$ ipython --no-banner

In [1]: import numpy as np

In [2]: from numpy import linalg as LA

In [3]: np.set_printoptions(suppress=True, linewidth=100)

In [4]: m1 = np.load("mat.npy")

In [5]: m1.round(3)
Out[5]: 
array([[0.25 , 0.125, 0.375, 0.25 ],
       [0.429, 0.286, 0.286, 0.   ],
       [0.429, 0.143, 0.286, 0.143],
       [0.429, 0.143, 0.143, 0.286]])

In [6]: np.round(LA.matrix_power(m1, 2), 3)
Out[6]: 
array([[0.384, 0.156, 0.272, 0.188],
       [0.352, 0.176, 0.324, 0.148],
       [0.352, 0.156, 0.304, 0.189],
       [0.352, 0.156, 0.283, 0.209]])

In [7]: np.round(LA.matrix_power(m1, 100), 3)
Out[7]: 
array([[0.364, 0.159, 0.292, 0.186],
       [0.364, 0.159, 0.292, 0.186],
       [0.364, 0.159, 0.292, 0.186],
       [0.364, 0.159, 0.292, 0.186]])

In [8]: pr = np.eye(4)[0]

In [9]: for _ in range(7):
   ...:     pr = pr @ m1
   ...:     print(pr.round(3))
   ...: 
[0.25  0.125 0.375 0.25 ]
[0.384 0.156 0.272 0.188]
[0.36  0.158 0.293 0.188]
[0.364 0.159 0.291 0.186]
[0.364 0.159 0.292 0.186]
[0.364 0.159 0.292 0.186]
[0.364 0.159 0.292 0.186]

In [10]: np.round(np.einsum("ii->", m1), 3)
Out[10]: np.float64(1.107)

In [11]: np.round(LA.eigvals(m1), 3)
Out[11]: array([-0.179,  1.   ,  0.143,  0.143])

In [12]: round(float(LA.det(2 * m1)), 3), round(float(LA.det(m1)), 3)
Out[12]: (-0.058, -0.004)

In [13]: np.round(LA.eigvals(m1).sum().real, 3)
Out[13]: np.float64(1.107)
